$ python3 -q
>>> import numpy as np
>>> np.set_printoptions(suppress=True, linewidth=160)
>>> def tidy(a):
...     return np.round(a, 2) + 0
... 
>>> Q, _ = np.linalg.qr(np.array([[-0.4, -0.5], [0.1, -1.7], [-0.4, 0.6], [0.8, 0.2]]))
>>> F = Q @ Q.T
>>> tidy(F)
array([[ 0.24,  0.21,  0.08, -0.37],
       [ 0.21,  0.82, -0.32, -0.03],
       [ 0.08, -0.32,  0.26, -0.29],
       [-0.37, -0.03, -0.29,  0.68]])
>>> tidy(np.linalg.det(F[::-1]))
np.float64(0.0)
>>> tidy(np.einsum("ij,ji->", F, F))
np.float64(2.0)
>>> tidy(np.kron(np.eye(2, dtype=int), F))
array([[ 0.24,  0.21,  0.08, -0.37,  0.  ,  0.  ,  0.  ,  0.  ],
       [ 0.21,  0.82, -0.32, -0.03,  0.  ,  0.  ,  0.  ,  0.  ],
       [ 0.08, -0.32,  0.26, -0.29,  0.  ,  0.  ,  0.  ,  0.  ],
       [-0.37, -0.03, -0.29,  0.68,  0.  ,  0.  ,  0.  ,  0.  ],
       [ 0.  ,  0.  ,  0.  ,  0.  ,  0.24,  0.21,  0.08, -0.37],
       [ 0.  ,  0.  ,  0.  ,  0.  ,  0.21,  0.82, -0.32, -0.03],
       [ 0.  ,  0.  ,  0.  ,  0.  ,  0.08, -0.32,  0.26, -0.29],
       [ 0.  ,  0.  ,  0.  ,  0.  , -0.37, -0.03, -0.29,  0.68]])
>>> tidy(np.einsum("ii->", F))
np.float64(2.0)
>>> rk = np.linalg.matrix_rank(F)
>>> rk
np.int64(2)
>>> ns = np.linalg.svd(F)[2][rk:].T
>>> np.linalg.matrix_rank(F.T @ F), np.linalg.matrix_rank(F @ F.T)
(np.int64(2), np.int64(2))
>>> tidy(ns @ ns.T)
array([[ 0.76, -0.21, -0.08,  0.37],
       [-0.21,  0.18,  0.32,  0.03],
       [-0.08,  0.32,  0.74,  0.29],
       [ 0.37,  0.03,  0.29,  0.32]])
>>> [int(np.linalg.matrix_rank(F[:i])) for i in range(1, len(F) + 1)]
[1, 2, 2, 2]
>>> [int(np.linalg.matrix_rank(F[:, :j + 1])) for j in range(4)]
[1, 2, 2, 2]
>>> evals, vecs = np.linalg.eigh(F)
>>> tidy(np.linalg.eigvalsh(F + -3 * np.eye(4)))
array([-3., -3., -2., -2.])
>>> tidy(vecs.T @ vecs)
array([[1., 0., 0., 0.],
       [0., 1., 0., 0.],
       [0., 0., 1., 0.],
       [0., 0., 0., 1.]])
>>> np.linalg.cond(F) > 100
np.True_
>>> np.linalg.matrix_rank(F, rtol=0.1)
np.int64(2)
>>> A = np.load("sample13.npy")
>>> A
array([[3.22, 7.28, 3.98],
       [2.62, 6.39, 2.06],
       [3.06, 7.2 , 2.36],
       [2.51, 7.71, 2.82],
       [4.18, 6.2 , 3.93],
       [4.06, 5.77, 3.44],
       [3.43, 6.68, 3.98],
       [3.68, 6.56, 3.78],
       [3.15, 5.59, 3.2 ],
       [2.71, 4.71, 3.84],
       [1.6 , 5.5 , 0.87]])
>>> Xs = (A - A.mean(axis=0)) / A.std(axis=0)
>>> Xs.std(axis=0)
array([1., 1., 1.])
>>> c = np.linalg.lstsq(np.delete(Xs, 2, axis=1), Xs[:, 2])[0]
>>> tidy(c)
array([ 0.78, -0.02])
>>> tidy(1 - np.var(Xs[:, 2] - np.delete(Xs, 2, axis=1) @ c))
np.float64(0.6)
>>> feats = np.loadtxt("dump.csv", delimiter=",")
>>> feats
array([[3., 3., 0., 2.],
       [1., 0., 0., 0.],
       [0., 2., 0., 0.],
       [1., 1., 0., 1.]])
>>> vec = np.array([1, 0, 0, 2])
>>> feats @ np.ones(4)
array([8., 1., 2., 3.])
>>> M2 = F / np.sqrt((F ** 2).mean(axis=1, keepdims=True))
>>> np.linalg.matrix_rank(F - F.mean(axis=1, keepdims=True))
np.int64(2)
>>> tidy(F - F.mean(axis=1, keepdims=True))
array([[ 0.2 ,  0.17,  0.04, -0.41],
       [ 0.04,  0.65, -0.49, -0.2 ],
       [ 0.15, -0.25,  0.33, -0.22],
       [-0.36, -0.03, -0.29,  0.68]])
>>> np.trace(feats)
np.float64(4.0)
>>> np.allclose(feats, feats.T)
False
>>> feats @ feats
array([[14., 11.,  0.,  8.],
       [ 3.,  3.,  0.,  2.],
       [ 2.,  0.,  0.,  0.],
       [ 5.,  4.,  0.,  3.]])
>>> tidy(np.linalg.matrix_power(feats, 2))
array([[14., 11.,  0.,  8.],
       [ 3.,  3.,  0.,  2.],
       [ 2.,  0.,  0.,  0.],
       [ 5.,  4.,  0.,  3.]])
>>> tidy(np.abs(np.linalg.eigvals(feats)).max())
np.float64(4.4)
>>> np.allclose(feats @ feats.T, feats.T @ feats)
False
>>> tidy(np.sort(np.abs(np.linalg.eigvals(feats))))
array([0.  , 0.32, 0.72, 4.4 ])
>>> tidy(np.linalg.det(feats))
np.float64(0.0)
>>> gram = feats.T @ feats
>>> np.allclose(gram, gram.T)
True
>>> tidy(np.linalg.svd(feats, compute_uv=False) ** 2)
array([27.04,  2.61,  0.35,  0.  ])
>>> (feats @ feats.T).shape
(4, 4)
>>> m1 = np.loadtxt("data.csv", delimiter=",")
>>> m1
array([[2., 0., 0., 0.],
       [0., 0., 0., 0.],
       [0., 5., 0., 0.],
       [0., 0., 0., 4.]])
>>> hat = np.triu(np.array([[5, -4, -2, 2], [-4, 8, 0, 3], [-7, 9, -1, -9], [-7, 1, -9, 6]]), 1) + np.eye(4)
>>> M2 = hat @ m1 @ np.linalg.inv(hat)
>>> np.trace(M2), np.trace(m1)
(np.float64(6.0), np.float64(6.0))
>>> np.linalg.matrix_rank(M2)
np.int64(3)
>>> hat @ m1 - m1 @ hat
array([[  0.,  -2.,   4.,   4.],
       [  0.,   0.,   0.,  12.],
       [  0.,   0.,   0., -51.],
       [  0.,   0.,   0.,   0.]])
>>> tidy(np.linalg.det(m1[::-1]))
np.float64(0.0)
>>> [int(np.linalg.matrix_rank(np.linalg.matrix_power(m1, p))) for p in range(1, 5)]
[3, 2, 2, 2]
>>> np.linalg.matrix_rank(m1 - m1[0, 0] * np.eye(4))
np.int64(3)
>>> m1 @ m1
array([[ 4.,  0.,  0.,  0.],
       [ 0.,  0.,  0.,  0.],
       [ 0.,  0.,  0.,  0.],
       [ 0.,  0.,  0., 16.]])
>>> u = np.array([1, 4, 1])
>>> np.cross(m1[1, :3], m1[0, :3])
array([0., 0., 0.])
>>> np.convolve(m1[1], u)
array([0., 0., 0., 0., 0., 0.])
>>> J = np.array([[15.39, 6.18, -4.52],
...     [1.57, -0.34, -0.15],
...     [-3.04, -1.83, 0.76],
...     [20.12, 7.26, -5.61],
...     [5.64, 1.52, -0.36],
...     [30.6, 13.94, -9.27],
...     [8.5, -1.39, 0.49],
...     [0.03, 0.21, 1.85],
...     [2.38, 1.75, -0.5],
...     [-26.9, -15.34, 9.89],
...     [-4.32, -7.57, 4.47],
...     [34.7, 14.79, -10.19],
...     [50.04, 23.77, -15.01],
...     [11.53, -1.2, -1.74],
...     [45.93, 20.33, -13.3],
...     [7.09, 2.77, -1.67],
...     [-8.85, -6.7, 4.95],
...     [-18.87, -13.02, 7.67],
...     [4.57, 4.05, -1.69],
...     [-5.75, -1.0, 0.85]])
>>> u, r1 = feats[0], feats[2]
>>> u @ u
np.float64(22.0)
>>> p = (u @ r1) / (u @ u) * u
>>> tidy(np.linalg.norm(u + r1) ** 2 + np.linalg.norm(u - r1) ** 2)
np.float64(52.0)
>>> Xs = J - J.mean(axis=0)
>>> vecs = np.linalg.svd(Xs)[2][:1]
>>> M2 = Xs - Xs @ vecs.T @ vecs
>>> np.linalg.norm(M2, axis=1).round(6).argmax()
np.int64(13)
>>> tidy(M2.std(axis=0))
array([1.04, 1.73, 0.76])
>>> tidy(np.linalg.norm(M2) / np.linalg.norm(Xs))
np.float64(0.1)
